% ipython --no-banner

In [1]: import numpy as np

In [2]: np.set_printoptions(suppress=True, linewidth=160)

In [3]: rnd = lambda a: np.round(a, 2) + 0

In [4]: mat = np.array([[-3, -2, 1, -3, 1],
   ...:     [-2, 2, 3, -3, -2],
   ...:     [3, 0, 1, 3, 3],
   ...:     [-1, 1, 1, 2, -3],
   ...:     [-13, 8, 16, -18, -9]])

In [5]: mat
Out[5]: 
array([[ -3,  -2,   1,  -3,   1],
       [ -2,   2,   3,  -3,  -2],
       [  3,   0,   1,   3,   3],
       [ -1,   1,   1,   2,  -3],
       [-13,   8,  16, -18,  -9]])

In [6]: w1 = np.array([[9, 5, 6], [6, 0, 0], [8, 9, 5], [0, 0, 6], [9, 9, 3]])

In [7]: beta = np.array([3, 1, 3])

In [8]: act = np.maximum(mat @ w1 + beta, 0)

In [9]: (act > 0).astype(int)
Out[9]: 
array([[0, 1, 0],
       [1, 0, 0],
       [1, 1, 1],
       [0, 0, 1],
       [0, 0, 0]])

In [10]: Z = np.array([[2, 2, 7], [2, 5, 5], [7, 4, 6]])

In [11]: w1 @ Z
Out[11]: 
array([[ 70,  67, 124],
       [ 12,  12,  42],
       [ 69,  81, 131],
       [ 42,  24,  36],
       [ 57,  75, 126]])

In [12]: (act @ Z).round(6).argmax(axis=1)
Out[12]: array([1, 2, 2, 0, 0])

In [13]: left, sig, VT = np.linalg.svd(mat, full_matrices=False)

In [14]: np.abs(left[:, 0]).round(6).argmax()
Out[14]: np.int64(4)

In [15]: rnd(sig / sig[0])
Out[15]: array([1.  , 0.17, 0.13, 0.07, 0.  ])

In [16]: rnd(np.cumsum(sig ** 2) / np.sum(sig ** 2))
Out[16]: array([0.95, 0.98, 1.  , 1.  , 1.  ])

In [17]: rnd(sig)
Out[17]: array([30.73,  5.11,  4.1 ,  2.12,  0.  ])

In [18]: rnd(np.sqrt((sig ** 2).sum())), rnd(np.linalg.norm(mat))
Out[18]: (np.float64(31.5), np.float64(31.5))

In [19]: np.allclose(left * sig @ VT, mat)
Out[19]: True

In [20]: P = np.triu(np.array([[2, -1, -3, 4, -1],
    ...:     [-4, 5, 0, 4, -1],
    ...:     [-4, 4, -5, -2, -5],
    ...:     [-2, 4, 5, 1, 1],
    ...:     [0, 0, 2, -2, 5]]), 1) + np.eye(5)

In [21]: out = P @ mat @ np.linalg.inv(P)

In [22]: out
Out[22]: 
array([[  -1.,   -9.,  -20.,   17., -136.],
       [   7.,    5.,   12.,   -1.,   68.],
       [  70.,   28.,  129.,  -45.,  842.],
       [ -14.,   -5.,  -25.,   10., -166.],
       [ -13.,   -5.,  -23.,    8., -150.]])

In [23]: rnd(np.linalg.det(out))
Out[23]: np.float64(0.0)

In [24]: np.trace(out), np.trace(mat)
Out[24]: (np.float64(-7.0), np.int64(-7))

In [25]: np.einsum("ij,ji->", out, out)
Out[25]: np.float64(265.0)

In [26]: rnd(np.linalg.det(out[::-1]))
Out[26]: np.float64(0.0)

In [27]: np.kron(np.eye(2, dtype=int), out)
Out[27]: 
array([[  -1.,   -9.,  -20.,   17., -136.,   -0.,   -0.,   -0.,    0.,   -0.],
       [   7.,    5.,   12.,   -1.,   68.,    0.,    0.,    0.,   -0.,    0.],
       [  70.,   28.,  129.,  -45.,  842.,    0.,    0.,    0.,   -0.,    0.],
       [ -14.,   -5.,  -25.,   10., -166.,   -0.,   -0.,   -0.,    0.,   -0.],
       [ -13.,   -5.,  -23.,    8., -150.,   -0.,   -0.,   -0.,    0.,   -0.],
       [  -0.,   -0.,   -0.,    0.,   -0.,   -1.,   -9.,  -20.,   17., -136.],
       [   0.,    0.,    0.,   -0.,    0.,    7.,    5.,   12.,   -1.,   68.],
       [   0.,    0.,    0.,   -0.,    0.,   70.,   28.,  129.,  -45.,  842.],
       [  -0.,   -0.,   -0.,    0.,   -0.,  -14.,   -5.,  -25.,   10., -166.],
       [  -0.,   -0.,   -0.,    0.,   -0.,  -13.,   -5.,  -23.,    8., -150.]])

In [28]: rnd(np.linalg.det(out.T))
Out[28]: np.float64(0.0)

In [29]: np.einsum("ii->", out)
Out[29]: np.float64(-7.0)

In [30]: X = np.vander(np.arange(3) - 2, 4, increasing=True)

In [31]: X
Out[31]: 
array([[ 1, -2,  4, -8],
       [ 1, -1,  1, -1],
       [ 1,  0,  0,  0]])

In [32]: rnd(np.linalg.norm(X))
Out[32]: np.float64(9.49)

In [33]: np.abs(X).max()
Out[33]: np.int64(8)

In [34]: rnd(np.linalg.svd(X, compute_uv=False))
Out[34]: array([9.37, 1.4 , 0.57])

In [35]: X[:, 4]
IndexError: index 4 is out of bounds for axis 1 with size 4


In [36]: X.sum(axis=1)
Out[36]: array([-5,  0,  1])

In [37]: X - X[0]
Out[37]: 
array([[ 0,  0,  0,  0],
       [ 0,  1, -3,  7],
       [ 0,  2, -4,  8]])

In [38]: np.diff(X, axis=0)
Out[38]: 
array([[ 0,  1, -3,  7],
       [ 0,  1, -1,  1]])

In [39]: out = X / np.linalg.norm(X, axis=1, keepdims=True)

In [40]: G = out @ out.T

In [41]: rnd(G)
Out[41]: 
array([[1.  , 0.81, 0.11],
       [0.81, 1.  , 0.5 ],
       [0.11, 0.5 , 1.  ]])

In [42]: (G - 2 * np.eye(3)).round(6).argmax(axis=1)
Out[42]: array([1, 0, 1])

In [43]: np.einsum("ii->", G)
Out[43]: np.float64(3.0)

In [44]: rnd(np.poly(G))
Out[44]: array([ 1.  , -3.  ,  2.08, -0.16])

In [45]: rnd(np.linalg.det(2 * G)), rnd(np.linalg.det(G))
Out[45]: (np.float64(1.32), np.float64(0.16))

In [46]: rnd(np.kron(np.eye(2, dtype=int), G))
Out[46]: 
array([[1.  , 0.81, 0.11, 0.  , 0.  , 0.  ],
       [0.81, 1.  , 0.5 , 0.  , 0.  , 0.  ],
       [0.11, 0.5 , 1.  , 0.  , 0.  , 0.  ],
       [0.  , 0.  , 0.  , 1.  , 0.81, 0.11],
       [0.  , 0.  , 0.  , 0.81, 1.  , 0.5 ],
       [0.  , 0.  , 0.  , 0.11, 0.5 , 1.  ]])

In [47]: rnd(np.einsum("ij,ji->", G, G))
Out[47]: np.float64(4.85)
